$ python3 -q
>>> import numpy as np
>>> np.set_printoptions(precision=1, suppress=True, linewidth=120, sign=" ")
>>> W0 = np.loadtxt("sample8.csv", delimiter=",")
>>> W0
array([[ 0.,  3.,  0.,  1.,  0.,  0.,  2.,  0.,  1.,  0.,  0.,  2.],
       [ 0.,  0.,  3.,  3.,  1.,  0.,  2.,  1.,  0.,  1.,  0.,  0.],
       [ 0.,  0.,  0.,  0.,  3.,  3.,  2.,  2.,  3.,  3.,  2.,  1.],
       [ 1.,  0.,  1.,  1.,  1.,  0.,  2.,  3.,  3.,  2.,  2.,  2.],
       [ 1.,  0.,  0.,  2.,  3.,  3.,  2.,  2.,  2.,  2.,  3.,  3.],
       [ 2.,  3.,  3.,  3.,  2.,  0.,  3.,  3.,  2.,  1.,  0.,  0.],
       [ 1.,  0.,  0.,  2.,  3.,  3.,  2.,  2.,  2.,  2.,  3.,  3.],
       [ 1.,  2.,  0.,  0.,  1.,  1.,  2.,  2.,  2.,  3.,  3.,  3.],
       [ 1.,  0.,  3.,  0.,  1.,  2.,  2.,  0.,  3.,  2.,  1.,  3.],
       [ 1.,  2.,  0.,  3.,  1.,  0.,  0.,  1.,  2.,  0.,  3.,  1.],
       [ 2.,  0.,  1.,  3.,  2.,  2.,  2.,  0.,  1.,  1.,  2.,  1.]])
>>> print(np.diff(W0, axis=0))
[[ 0. -3.  3.  2.  1.  0.  0.  1. -1.  1.  0. -2.]
 [ 0.  0. -3. -3.  2.  3.  0.  1.  3.  2.  2.  1.]
 [ 1.  0.  1.  1. -2. -3.  0.  1.  0. -1.  0.  1.]
 [ 0.  0. -1.  1.  2.  3.  0. -1. -1.  0.  1.  1.]
 [ 1.  3.  3.  1. -1. -3.  1.  1.  0. -1. -3. -3.]
 [-1. -3. -3. -1.  1.  3. -1. -1.  0.  1.  3.  3.]
 [ 0.  2.  0. -2. -2. -2.  0.  0.  0.  1.  0.  0.]
 [ 0. -2.  3.  0.  0.  1.  0. -2.  1. -1. -2.  0.]
 [ 0.  2. -3.  3.  0. -2. -2.  1. -1. -2.  2. -2.]
 [ 1. -2.  1.  0.  1.  2.  2. -1. -1.  1. -1.  0.]]
>>> print(np.count_nonzero(W0))
95
>>> np.unravel_index(np.abs(W0).argmax(), W0.shape)
(np.int64(0), np.int64(1))
>>> W0.mean(axis=0)
array([ 0.9,  0.9,  1. ,  1.6,  1.6,  1.3,  1.9,  1.5,  1.9,  1.5,  1.7,  1.7])
>>> np.abs(W0).max()
np.float64(3.0)
>>> np.zeros(11, 12)
Traceback (most recent call last):
  File "<python-input-9>", line 1, in <module>
    np.zeros(11, 12)
    ~~~~~~~~^^^^^^^^
TypeError: Cannot interpret '12' as a data type
>>> print(np.round(np.linalg.norm(W0), 1))
21.3
>>> np.linalg.matrix_rank(W0)
np.int64(10)
>>> Uu, sigma, vt = np.linalg.svd(W0)
>>> evecs = vt[:(sigma > 1e-8).sum()]
>>> rng = np.random.default_rng(39606)
>>> x = W0[2] + 4 * W0[9] + rng.integers(2) * np.eye(12)[9]
>>> x
array([  4.,   8.,   0.,  12.,   7.,   3.,   2.,   6.,  11.,   3.,  14.,   5.])
>>> round(np.linalg.norm(x - evecs.T @ evecs @ x), 1)
np.float64(0.0)
>>> np.allclose(evecs.T @ evecs @ x, x)
True
>>> np.round(evecs.T @ evecs, 1) + 0
array([[ 1. ,  0. ,  0. , -0.1,  0. ,  0. ,  0.1,  0. ,  0. , -0.1,  0.1,  0. ],
       [ 0. ,  1. ,  0. ,  0. ,  0. ,  0. ,  0. ,  0. ,  0. ,  0. ,  0. ,  0. ],
       [ 0. ,  0. ,  0.9,  0.1,  0. ,  0. , -0.1,  0. ,  0. ,  0.1, -0.1,  0. ],
       [-0.1,  0. ,  0.1,  0.8,  0.1, -0.1,  0.1,  0. ,  0. , -0.2,  0.2,  0. ],
       [ 0. ,  0. ,  0. ,  0.1,  0.5,  0.4,  0. ,  0.2,  0. ,  0. ,  0. , -0.1],
       [ 0. ,  0. ,  0. , -0.1,  0.4,  0.7,  0. , -0.2,  0. ,  0. ,  0. ,  0.1],
       [ 0.1,  0. , -0.1,  0.1,  0. ,  0. ,  0.8,  0. ,  0.1,  0.2, -0.2,  0.1],
       [ 0. ,  0. ,  0. ,  0. ,  0.2, -0.2,  0. ,  0.9,  0. ,  0. ,  0. ,  0.1],
       [ 0. ,  0. ,  0. ,  0. ,  0. ,  0. ,  0.1,  0. ,  1. , -0.1,  0.1,  0. ],
       [-0.1,  0. ,  0.1, -0.2,  0. ,  0. ,  0.2,  0. , -0.1,  0.7,  0.3, -0.1],
       [ 0.1,  0. , -0.1,  0.2,  0. ,  0. , -0.2,  0. ,  0.1,  0.3,  0.7,  0.1],
       [ 0. ,  0. ,  0. ,  0. , -0.1,  0.1,  0.1,  0.1,  0. , -0.1,  0.1,  1. ]])
>>> rank = np.linalg.matrix_rank(W0)
>>> rank
np.int64(10)
>>> N = np.linalg.svd(W0)[2][rank:].T
>>> np.round(W0 @ N, 1) + 0
array([[ 0.,  0.],
       [ 0.,  0.],
       [ 0.,  0.],
       [ 0.,  0.],
       [ 0.,  0.],
       [ 0.,  0.],
       [ 0.,  0.],
       [ 0.,  0.],
       [ 0.,  0.],
       [ 0.,  0.],
       [ 0.,  0.]])
>>> np.linalg.matrix_rank(W0.T @ W0), np.linalg.matrix_rank(W0 @ W0.T)
(np.int64(10), np.int64(10))
>>> [int(np.linalg.matrix_rank(W0[:, :j + 1])) for j in range(12)]
[1, 2, 3, 4, 5, 6, 7, 8, 9, 10, 10, 10]
>>> [int(np.linalg.matrix_rank(W0[:i])) for i in range(1, len(W0) + 1)]
[1, 2, 3, 4, 5, 6, 6, 7, 8, 9, 10]
>>> np.round(N @ N.T, 1) + 0
array([[ 0. ,  0. ,  0. ,  0.1,  0. ,  0. , -0.1,  0. ,  0. ,  0.1, -0.1,  0. ],
       [ 0. ,  0. ,  0. ,  0. ,  0. ,  0. ,  0. ,  0. ,  0. ,  0. ,  0. ,  0. ],
       [ 0. ,  0. ,  0.1, -0.1,  0. ,  0. ,  0.1,  0. ,  0. , -0.1,  0.1,  0. ],
       [ 0.1,  0. , -0.1,  0.2, -0.1,  0.1, -0.1,  0. ,  0. ,  0.2, -0.2,  0. ],
       [ 0. ,  0. ,  0. , -0.1,  0.5, -0.4,  0. , -0.2,  0. ,  0. ,  0. ,  0.1],
       [ 0. ,  0. ,  0. ,  0.1, -0.4,  0.3,  0. ,  0.2,  0. ,  0. ,  0. , -0.1],
       [-0.1,  0. ,  0.1, -0.1,  0. ,  0. ,  0.2,  0. , -0.1, -0.2,  0.2, -0.1],
       [ 0. ,  0. ,  0. ,  0. , -0.2,  0.2,  0. ,  0.1,  0. ,  0. ,  0. , -0.1],
       [ 0. ,  0. ,  0. ,  0. ,  0. ,  0. , -0.1,  0. ,  0. ,  0.1, -0.1,  0. ],
       [ 0.1,  0. , -0.1,  0.2,  0. ,  0. , -0.2,  0. ,  0.1,  0.3, -0.3,  0.1],
       [-0.1,  0. ,  0.1, -0.2,  0. ,  0. ,  0.2,  0. , -0.1, -0.3,  0.3, -0.1],
       [ 0. ,  0. ,  0. ,  0. ,  0.1, -0.1, -0.1, -0.1,  0. ,  0.1, -0.1,  0. ]])
>>> np.allclose(W0 @ N, 0)
True
>>> np.round(W0 @ np.linalg.pinv(W0) @ W0, 1) + 0
array([[ 0.,  3.,  0.,  1.,  0.,  0.,  2.,  0.,  1.,  0.,  0.,  2.],
       [ 0.,  0.,  3.,  3.,  1.,  0.,  2.,  1.,  0.,  1.,  0.,  0.],
       [ 0.,  0.,  0.,  0.,  3.,  3.,  2.,  2.,  3.,  3.,  2.,  1.],
       [ 1.,  0.,  1.,  1.,  1.,  0.,  2.,  3.,  3.,  2.,  2.,  2.],
       [ 1.,  0.,  0.,  2.,  3.,  3.,  2.,  2.,  2.,  2.,  3.,  3.],
       [ 2.,  3.,  3.,  3.,  2.,  0.,  3.,  3.,  2.,  1.,  0.,  0.],
       [ 1.,  0.,  0.,  2.,  3.,  3.,  2.,  2.,  2.,  2.,  3.,  3.],
       [ 1.,  2.,  0.,  0.,  1.,  1.,  2.,  2.,  2.,  3.,  3.,  3.],
       [ 1.,  0.,  3.,  0.,  1.,  2.,  2.,  0.,  3.,  2.,  1.,  3.],
       [ 1.,  2.,  0.,  3.,  1.,  0.,  0.,  1.,  2.,  0.,  3.,  1.],
       [ 2.,  0.,  1.,  3.,  2.,  2.,  2.,  0.,  1.,  1.,  2.,  1.]])
>>> np.abs(np.diag(np.linalg.qr(W0)[1])) > 1e-9
array([ True,  True,  True,  True,  True,  True,  True,  True,  True,  True, False])
>>> print(np.allclose(W0[:-1].T @ np.linalg.lstsq(W0[:-1].T, W0[-1])[0], W0[-1]))
False
>>> K = np.eye(4, dtype=int)[rng.permutation(4)]
>>> K
array([[ 0,  0,  1,  0],
       [ 0,  0,  0,  1],
       [ 1,  0,  0,  0],
       [ 0,  1,  0,  0]])
>>> # orthonormal columns
>>> x = np.array([0, 1, 3, 0])
>>> round(np.linalg.det(K), 1)
np.float64(1.0)
>>> round(float(np.linalg.norm(x)), 1), round(float(np.linalg.norm(K @ x)), 1)
(3.2, 3.2)
>>> K.T @ (K @ x)
array([ 0,  1,  3,  0])
>>> 4 - np.linalg.matrix_rank(K - np.eye(4), tol=1e-8)
np.int64(2)
>>> np.abs(np.linalg.eigvals(K))
array([ 1.,  1.,  1.,  1.])
>>> np.sort(np.abs(np.degrees(np.angle(np.linalg.eigvals(K)))))
array([   0.,    0.,  180.,  180.])
>>> np.linalg.svd(K, compute_uv=False)
array([ 1.,  1.,  1.,  1.])
>>> print(np.linalg.pinv(K))
[[ 0.  0.  1.  0.]
 [ 0.  0.  0.  1.]
 [ 1.  0.  0.  0.]
 [ 0.  1.  0.  0.]]
>>> [round(float(np.linalg.det(K[:i, :i])), 2) + 0 for i in range(1, 5)]
[0.0, 0.0, 0.0, 1.0]
>>> np.all(np.linalg.eigvalsh(K) > 0)
np.False_
>>> round(np.linalg.eigvalsh(K).min(), 1)
np.float64(-1.0)
>>> np.flatnonzero(np.linalg.matrix_power((K != 0) + (K.T != 0) + np.eye(4), 4)[1])
array([ 1,  3])
>>> (K != 0).astype(int)
array([[ 0,  0,  1,  0],
       [ 0,  0,  0,  1],
       [ 1,  0,  0,  0],
       [ 0,  1,  0,  0]])
>>> X = np.loadtxt("test2.csv", delimiter=",")
>>> print(X)
[[-1.4  0.1  1.5 -1.  -0.7  0.8  0.6  1.3 -0.2]
 [ 0.2  0.   0.5  2.5  0.2 -0.5 -1.3  1.3  2.2]
 [ 0.9 -0.7 -0.8 -3.5 -0.6 -0.3 -0.1  0.7  0.9]
 [-0.6 -0.9  0.1 -0.5  0.6  0.9  2.1  0.3  1.2]
 [-1.3 -1.1  0.4 -2.   0.3 -1.9  0.2 -0.4  0.8]
 [ 0.7 -0.4 -0.1  0.5  0.2 -2.1  1.6 -0.2  1.3]
 [-0.8  0.6  0.4 -4.5  1.4 -1.7 -1.6 -0.4 -1.5]
 [-1.7 -0.5  1.1 -7.   0.1 -0.6 -0.2 -1.   1.4]]
>>> round(float(np.linalg.norm(X[7], 1)), 1), np.round(np.linalg.norm(X[7], np.inf), 1)
(13.6, np.float64(7.0))
>>> print(np.linalg.norm(X, axis=1).argmax())
7
>>> print(round(float(np.linalg.norm(X, 2)), 1))
10.1
>>> np.round(X[7] @ X[0], 1)
np.float64(8.7)
>>> np.round(np.linalg.norm(X, 1), 1), round(float(np.linalg.norm(X, np.inf)), 1)
(np.float64(21.5), 13.6)
>>> print(np.linalg.norm(X, axis=0))
[ 3.   1.8  2.2  9.7  1.8  3.6  3.4  2.3  3.7]
>>> W1 = np.array([[-8, -9, -2],
...     [9, 4, 0],
...     [-7, 1, -3],
...     [5, 6, 6],
...     [5, 3, -9],
...     [-5, -9, 2],
...     [-6, 8, 6],
...     [5, -1, -8],
...     [9, -5, 0]])
>>> c = np.array([2, -3, 1])
>>> act = np.maximum(X @ W1 + c, 0)
>>> np.linalg.matrix_rank(act)
np.int64(3)
>>> act
array([[  0. ,   0.7,   0. ],
       [ 47. ,   0. ,   0. ],
       [  0. ,   0. ,   0. ],
       [  0. ,   0.1,   5.5],
       [  4.7,   8.7,   0. ],
       [  8.6,  18. ,   8.1],
       [  0. ,   0. ,   0. ],
       [  0. ,   0. ,   0. ]])
>>> print((act > 0).mean(axis=0))
[ 0.4  0.5  0.2]
>>> basis = np.array([[0, 0], [-1, -2], [-2, 1]])
>>> act @ basis
array([[ -0.7,  -1.4],
       [  0. ,   0. ],
       [  0. ,   0. ],
       [-11.1,   5.3],
       [ -8.7, -17.4],
       [-34.2, -27.9],
       [  0. ,   0. ],
       [  0. ,   0. ]])
>>> W1 @ basis
array([[ 13,  16],
       [ -4,  -8],
       [  5,  -5],
       [-18,  -6],
       [ 15, -15],
       [  5,  20],
       [-20, -10],
       [ 17,  -6],
       [  5,  10]])
